In [1]: import numpy as np

In [2]: from numpy import linalg as LA

In [3]: np.set_printoptions(precision=2, suppress=True, linewidth=100, floatmode="fixed")

In [4]: def rd(a):
   ...:     return np.round(a, 2) + 0
   ...: 

In [5]: F = np.loadtxt("arr.csv", delimiter=",")

In [6]: rd(F)
Out[6]: 
array([[ 0.96, -0.13, -0.04, -0.22, -0.04, -0.13],
       [-0.13,  0.61, -0.13, -0.65, -0.13, -0.39],
       [-0.04, -0.13,  0.96, -0.22, -0.04, -0.13],
       [-0.22, -0.65, -0.22, -0.09, -0.22, -0.65],
       [-0.04, -0.13, -0.04, -0.22,  0.96, -0.13],
       [-0.13, -0.39, -0.13, -0.65, -0.13,  0.61]])

In [7]: np.all(LA.eigvalsh(F) > 0)
Out[7]: np.False_

In [8]: try:
   ...:     LA.cholesky(F)
   ...: except LA.LinAlgError as e:
   ...:     print(e)
   ...: 
Matrix is not positive definite

In [9]: E = np.load("w.npy")

In [10]: E
Out[10]: 
array([[4.00, 1.00, 1.00, 1.00, 1.00],
       [1.00, 4.00, 1.00, 1.00, 1.00],
       [1.00, 1.00, 4.00, 1.00, 1.00],
       [1.00, 1.00, 1.00, 4.00, 1.00],
       [1.00, 1.00, 1.00, 1.00, 4.00]])

In [11]: (E @ E)[0]
Out[11]: array([20.00, 11.00, 11.00, 11.00, 11.00])

In [12]: np.allclose(E @ E.T, E.T @ E)
Out[12]: True

In [13]: E @ (-1.0) ** np.arange(5)
Out[13]: array([ 4.00, -2.00,  4.00, -2.00,  4.00])

In [14]: np.sort(np.abs(np.fft.fft(E[0]))), rd(np.sort(LA.svd(E, compute_uv=False)))
Out[14]: (array([3.00, 3.00, 3.00, 3.00, 8.00]), array([3.00, 3.00, 3.00, 3.00, 8.00]))

In [15]: np.fft.fft(E[0])
Out[15]: array([8.00+0.00j, 3.00+0.00j, 3.00+0.00j, 3.00+0.00j, 3.00+0.00j])

In [16]: rd(LA.matrix_power(F, 3))
Out[16]: 
array([[ 0.96, -0.13, -0.04, -0.22, -0.04, -0.13],
       [-0.13,  0.61, -0.13, -0.65, -0.13, -0.39],
       [-0.04, -0.13,  0.96, -0.22, -0.04, -0.13],
       [-0.22, -0.65, -0.22, -0.09, -0.22, -0.65],
       [-0.04, -0.13, -0.04, -0.22,  0.96, -0.13],
       [-0.13, -0.39, -0.13, -0.65, -0.13,  0.61]])

In [17]: LA.determinant(F)
Traceback (most recent call last):
  Cell In[17], line 1
    LA.determinant(F)
AttributeError: module 'numpy.linalg' has no attribute 'determinant'


In [18]: np.trace(F)
Out[18]: np.float64(4.0)

In [19]: rd((F + F.T) / 2)
Out[19]: 
array([[ 0.96, -0.13, -0.04, -0.22, -0.04, -0.13],
       [-0.13,  0.61, -0.13, -0.65, -0.13, -0.39],
       [-0.04, -0.13,  0.96, -0.22, -0.04, -0.13],
       [-0.22, -0.65, -0.22, -0.09, -0.22, -0.65],
       [-0.04, -0.13, -0.04, -0.22,  0.96, -0.13],
       [-0.13, -0.39, -0.13, -0.65, -0.13,  0.61]])

In [20]: B = LA.invert(E)
Traceback (most recent call last):
  Cell In[20], line 1
    B = LA.invert(E)
AttributeError: module 'numpy.linalg' has no attribute 'invert'


In [21]: B = LA.inv(E)

In [22]: np.allclose(B, E.T)
Out[22]: False

In [23]: rd(LA.inv(B))
Out[23]: 
array([[4.00, 1.00, 1.00, 1.00, 1.00],
       [1.00, 4.00, 1.00, 1.00, 1.00],
       [1.00, 1.00, 4.00, 1.00, 1.00],
       [1.00, 1.00, 1.00, 4.00, 1.00],
       [1.00, 1.00, 1.00, 1.00, 4.00]])

In [24]: rd(B)
Out[24]: 
array([[ 0.29, -0.04, -0.04, -0.04, -0.04],
       [-0.04,  0.29, -0.04, -0.04, -0.04],
       [-0.04, -0.04,  0.29, -0.04, -0.04],
       [-0.04, -0.04, -0.04,  0.29, -0.04],
       [-0.04, -0.04, -0.04, -0.04,  0.29]])

In [25]: rd(E @ B)
Out[25]: 
array([[1.00, 0.00, 0.00, 0.00, 0.00],
       [0.00, 1.00, 0.00, 0.00, 0.00],
       [0.00, 0.00, 1.00, 0.00, 0.00],
       [0.00, 0.00, 0.00, 1.00, 0.00],
       [0.00, 0.00, 0.00, 0.00, 1.00]])
